>>> import numpy as np
>>> np.set_printoptions(suppress=True, linewidth=120)
>>> def rd(a):
...     return np.round(a, 1) + 0
... 
>>> K = np.loadtxt("m.csv", delimiter=",")
>>> rd(K)
array([[ 3.7,  0.2,  2.7,  0.8,  0.1,  1.8,  0.1],
       [ 1.8, -3.3, -0.3, -1.4, -0.9, -2.7,  0.9],
       [-4.1,  0.7, -2.5, -0.4,  0.1, -1. , -0.3],
       [ 3. ,  1.2,  2.6,  1.2,  0.4,  2.5, -0.2],
       [-0.5, -2.8, -1.7, -1.6, -0.8, -3.2,  0.7],
       [ 2. ,  2. ,  2.3,  1.5,  0.6,  3. , -0.5],
       [-4.2,  1.3, -2.3, -0.1,  0.3, -0.4, -0.5],
       [-3.5,  2.8, -1.1,  0.8,  0.7,  1.4, -0.8],
       [ 1.4, -3.3, -0.6, -1.5, -0.9, -2.8,  0.9],
       [-4. ,  0.2, -2.6, -0.6,  0. , -1.4, -0.2],
       [ 3.9,  0. ,  2.6,  0.7,  0. ,  1.6,  0.1],
       [-0.2, -2.9, -1.6, -1.6, -0.8, -3.2,  0.8],
       [-3.9,  2.4, -1.5,  0.5,  0.6,  0.8, -0.7],
       [ 0.5, -3.2, -1.2, -1.6, -0.8, -3.1,  0.8],
       [-2.4, -1.7, -2.5, -1.4, -0.5, -2.8,  0.4],
       [-1.5, -2.3, -2.2, -1.5, -0.6, -3.1,  0.6],
       [ 0.7,  2.8,  1.8,  1.6,  0.8,  3.2, -0.7],
       [-0.5,  3.1,  1.2,  1.6,  0.8,  3.1, -0.8],
       [ 3.9, -2.4,  1.6, -0.5, -0.6, -0.8,  0.7],
       [-4.1,  0.5, -2.6, -0.5,  0.1, -1.2, -0.3],
       [-4.2,  1.6, -2.1,  0.1,  0.4, -0.1, -0.5],
       [ 3.7,  0.2,  2.7,  0.8,  0.1,  1.8,  0. ],
       [ 2.6,  1.6,  2.5,  1.3,  0.5,  2.7, -0.3],
       [ 3.3, -2.9,  0.9, -0.9, -0.7, -1.6,  0.9],
       [ 1.5, -3.3, -0.6, -1.5, -0.9, -2.8,  0.9],
       [ 1. ,  2.6,  1.9,  1.6,  0.7,  3.1, -0.7],
       [ 1.6,  2.3,  2.2,  1.5,  0.6,  3.1, -0.6],
       [-3.7,  2.6, -1.3,  0.7,  0.7,  1.2, -0.8],
       [ 1.7, -3.3, -0.4, -1.4, -0.9, -2.7,  0.9],
       [ 0.4,  2.9,  1.7,  1.6,  0.8,  3.2, -0.7],
       [-2.8,  3.1, -0.4,  1.1,  0.8,  2.1, -0.9],
       [-4. ,  2.1, -1.8,  0.4,  0.5,  0.5, -0.7],
       [-3. ,  3. , -0.6,  1.1,  0.8,  1.9, -0.9],
       [-0.2,  3.1,  1.3,  1.6,  0.8,  3.1, -0.8],
       [-3.5, -0.5, -2.7, -1. , -0.2, -2. ,  0. ],
       [-3. , -1.2, -2.6, -1.2, -0.3, -2.5,  0.2]])
>>> np.linalg.matrix_rank(K)
np.int64(2)
>>> rd(K.sum(axis=0))
array([-16.9,   9.3,  -7.1,   1.8,   2.3,   2.7,  -3. ])
>>> np.count_nonzero(K)
np.int64(252)
>>> K.shape
(36, 7)
>>> np.unravel_index(np.abs(K).argmax(), K.shape)
(np.int64(6), np.int64(0))
>>> def softmax(z):
...     e = np.exp(z - z.max(axis=-1, keepdims=True))
...     return e / e.sum(axis=-1, keepdims=True)
... 
>>> rd(softmax(K[9] + 3))
array([0. , 0.3, 0. , 0.1, 0.3, 0.1, 0.2])
>>> rd(softmax(K).sum(axis=1))
array([1., 1., 1., 1., 1., 1., 1., 1., 1., 1., 1., 1., 1., 1., 1., 1., 1., 1., 1., 1., 1., 1., 1., 1., 1., 1., 1., 1.,
       1., 1., 1., 1., 1., 1., 1., 1.])
>>> rd(softmax(K[9]))
array([0. , 0.3, 0. , 0.1, 0.3, 0.1, 0.2])
>>> rd(softmax(10 * K[9]))
array([0. , 0.9, 0. , 0. , 0.1, 0. , 0. ])
>>> att = K @ K.T / np.sqrt(7)
>>> rd(softmax(att)[9] @ K)
array([-3.8,  0.4, -2.5, -0.5,  0.1, -1.2, -0.2])
>>> data = np.load("test9.npy")
>>> rd(data)
array([[ 1.9, -0.9, -0.4, -0.7, -0.6],
       [-0.9,  1.7, -1.1,  0.3, -0.4],
       [-0.4, -1.1,  1.6,  0.5, -0.7],
       [-0.7,  0.3,  0.5,  0.6, -1.4],
       [-0.6, -0.4, -0.7, -1.4,  1.2]])
>>> np.all(np.linalg.eigvalsh(data) > 0)
np.False_
>>> rd(np.linalg.eigvalsh(data).min())
np.float64(-1.0)
>>> [round(float(np.linalg.det(data[:i, :i])), 2) + 0 for i in range(1, 6)]
[1.91, 2.36, 0.69, 0.0, 0.0]
>>> rng = np.random.default_rng(69)
>>> idx = rng.permutation(5)
>>> idx
array([0, 1, 4, 3, 2])
>>> Y = data[idx][:, idx]
>>> np.trace(Y)
np.float64(7.0)
>>> rd(Y)
array([[ 1.9, -0.9, -0.6, -0.7, -0.4],
       [-0.9,  1.7, -0.4,  0.3, -1.1],
       [-0.6, -0.4,  1.2, -1.4, -0.7],
       [-0.7,  0.3, -1.4,  0.6,  0.5],
       [-0.4, -1.1, -0.7,  0.5,  1.6]])
>>> rd(np.sort(np.abs(np.linalg.eigvals(Y))))
array([0., 1., 2., 3., 3.])
>>> mat = np.load("arr.npy")
>>> mat
array([[2, 2, 1, 0, 1, 0, 2, 1, 2],
       [2, 2, 2, 1, 0, 1, 0, 2, 1],
       [1, 2, 2, 2, 1, 0, 1, 0, 2],
       [0, 1, 2, 2, 2, 1, 0, 1, 0],
       [1, 0, 1, 2, 2, 2, 1, 0, 1],
       [0, 1, 0, 1, 2, 2, 2, 1, 0],
       [2, 0, 1, 0, 1, 2, 2, 2, 1],
       [1, 2, 0, 1, 0, 1, 2, 2, 2],
       [2, 1, 2, 0, 1, 0, 1, 2, 2]])
>>> Y = np.linalg.inv(mat)
>>> np.allclose(Y, mat.T)
False
>>> rd(np.linalg.slogdet(mat)[0])
np.float64(1.0)
>>> rd(mat @ Y)
array([[1., 0., 0., 0., 0., 0., 0., 0., 0.],
       [0., 1., 0., 0., 0., 0., 0., 0., 0.],
       [0., 0., 1., 0., 0., 0., 0., 0., 0.],
       [0., 0., 0., 1., 0., 0., 0., 0., 0.],
       [0., 0., 0., 0., 1., 0., 0., 0., 0.],
       [0., 0., 0., 0., 0., 1., 0., 0., 0.],
       [0., 0., 0., 0., 0., 0., 1., 0., 0.],
       [0., 0., 0., 0., 0., 0., 0., 1., 0.],
       [0., 0., 0., 0., 0., 0., 0., 0., 1.]])
>>> vals, vecs = np.linalg.eigh(mat)
>>> x0 = np.array([0, 0, 2, 2, 1, 2, 1, 1, 1])
>>> x0 @ mat @ x0
np.int64(118)
>>> rd(np.linalg.eigvalsh(mat[1:, 1:]))
array([-2.5, -1.3,  0.3,  0.7,  2. ,  3.6,  3.9,  9.3])
>>> rd(vecs * np.abs(vals) @ vecs.T)
array([[2.8, 1. , 1.6, 0. , 0.4, 0.8, 1.1, 1.4, 1.8],
       [1. , 3.2, 1.1, 1.2, 0.5, 0.1, 1.1, 1.3, 1.4],
       [1.6, 1.1, 3.1, 1.3, 1.3, 0.3, 0.1, 1.1, 1.1],
       [0. , 1.2, 1.3, 2.8, 1.3, 1.3, 0.3, 0.1, 0.8],
       [0.4, 0.5, 1.3, 1.3, 2.9, 1.3, 1.3, 0.5, 0.4],
       [0.8, 0.1, 0.3, 1.3, 1.3, 2.8, 1.3, 1.2, 0. ],
       [1.1, 1.1, 0.1, 0.3, 1.3, 1.3, 3.1, 1.1, 1.6],
       [1.4, 1.3, 1.1, 0.1, 0.5, 1.2, 1.1, 3.2, 1. ],
       [1.8, 1.4, 1.1, 0.8, 0.4, 0. , 1.6, 1. , 2.8]])
>>> arr = np.array([[-3, 1, -1, 2, 1, -1, -3],
...     [1, 3, -3, 0, 2, 3, 3],
...     [-3, 0, 2, -3, -1, 0, -1],
...     [-3, -1, -2, 1, -3, 0, 0],
...     [-2, 2, -1, 1, -2, -2, -2],
...     [0, -1, 2, 2, -1, 3, 0],
...     [2, -2, -2, 1, 2, -1, -3],
...     [-3, 1, -2, 3, 1, 1, -1],
...     [-1, 0, 1, 1, 0, 2, 0]])
>>> arr[2] = arr[4]
>>> arr
array([[-3,  1, -1,  2,  1, -1, -3],
       [ 1,  3, -3,  0,  2,  3,  3],
       [-2,  2, -1,  1, -2, -2, -2],
       [-3, -1, -2,  1, -3,  0,  0],
       [-2,  2, -1,  1, -2, -2, -2],
       [ 0, -1,  2,  2, -1,  3,  0],
       [ 2, -2, -2,  1,  2, -1, -3],
       [-3,  1, -2,  3,  1,  1, -1],
       [-1,  0,  1,  1,  0,  2,  0]])
>>> proj = arr @ np.linalg.solve(arr.T @ arr, arr.T)
>>> rd(np.diag(proj))
array([0.7, 1. , 0.5, 1. , 0.5, 0.9, 1. , 0.9, 0.6])
>>> rd(np.linalg.eigvalsh(proj))
array([0., 0., 1., 1., 1., 1., 1., 1., 1.])
>>> np.linalg.matrix_rank(np.eye(9) - proj)
np.int64(2)
>>> rd(proj @ arr[:, 1])
array([ 1.,  3.,  2., -1.,  2., -1., -2.,  1.,  0.])
>>> rd(np.trace(proj))
np.float64(7.0)
>>> x0 = np.array([1, -3, 3, 0, -1, -2, -1])
>>> target = arr @ x0
>>> target
array([ -5, -28,  -3,  -3,  -3,   4,   5, -14,  -2])
>>> target = target + 0.3 * rng.normal(size=9)
>>> rd(target)
array([ -4.2, -28.3,  -3.5,  -2.7,  -2.7,   3.8,   5. , -14.1,  -1.8])
>>> coef, *_ = np.linalg.lstsq(arr, target)
>>> coef.round()
array([ 1., -3.,  3., -1., -1., -2., -1.])
>>> rd(arr.T @ (target - arr @ coef))
array([0., 0., 0., 0., 0., 0., 0.])
>>> rd(coef)
array([ 0.7, -3.1,  2.9, -0.6, -0.9, -1.6, -1.4])
>>> Y = np.c_[arr[:, :6] @ np.array([[1, 2, -2, -2, 1, 2],
...     [2, 2, -2, 0, -1, 0],
...     [2, 1, 0, 2, 2, 1],
...     [-2, -1, 0, 0, 2, 0],
...     [1, 2, -2, -1, 2, 0],
...     [0, 0, 2, 1, -2, 0]]), np.array([1, 2, 1, -2, 1, 2, -1, 2, -1])]
>>> Y
array([[ -6,  -5,   0,   2,   2,  -7,   1],
       [  3,   9,  -6,  -7, -10,  -1,   2],
       [ -4,  -6,   0,   2,  -4,  -5,   1],
       [-14, -17,  14,   5, -10,  -8,  -2],
       [ -4,  -6,   0,   2,  -4,  -5,   1],
       [ -3,  -4,  10,   8,   1,   2,   2],
       [ -6,   1,  -6, -11,   8,   2,  -1],
       [-10,  -7,   4,   2,  -2,  -8,   2],
       [ -1,  -2,   6,   6,  -1,  -1,  -1]])
>>> np.linalg.matrix_rank(np.c_[arr, Y])
np.int64(8)
>>> np.linalg.matrix_rank(Y)
np.int64(7)
>>> W = np.array([[-2, 2, -2, 1, -2],
...     [-2, -1, 1, 1, -2],
...     [-1, 1, -1, -1, -2],
...     [0, -1, -2, 2, 1],
...     [-1, -2, 1, -1, 0],
...     [-1, 0, -2, 1, 1],
...     [-2, 1, 0, -2, 1]])
>>> coef = np.array([1, 1, -1, -2, -1])
>>> act = np.maximum(arr @ W + coef, 0)
>>> act
array([[12,  0,  6,  5,  3],
       [ 0,  0,  0,  0,  3],
       [10,  0,  6,  5,  0],
       [14,  0,  1,  1, 12],
       [10,  0,  6,  5,  0],
       [ 0,  4,  0,  3,  2],
       [ 8,  0,  0,  5,  0],
       [ 7,  0,  1,  6, 10],
       [ 0,  0,  0,  0,  2]])
>>> basis = np.array([[-2, -3, 0], [-2, -5, 1], [0, -4, 2], [0, -4, -2], [0, 3, -5]])
>>> W @ basis
array([[  0,  -6,   6],
       [  6,  -3,   9],
       [  0,   0,  11],
       [  2,   8, -14],
       [  6,  13,   2],
       [  2,  10, -11],
       [  2,  12,   0]])
>>> (act @ basis).round(6).argmax(axis=1)
array([2, 1, 2, 1, 2, 0, 2, 0, 1])
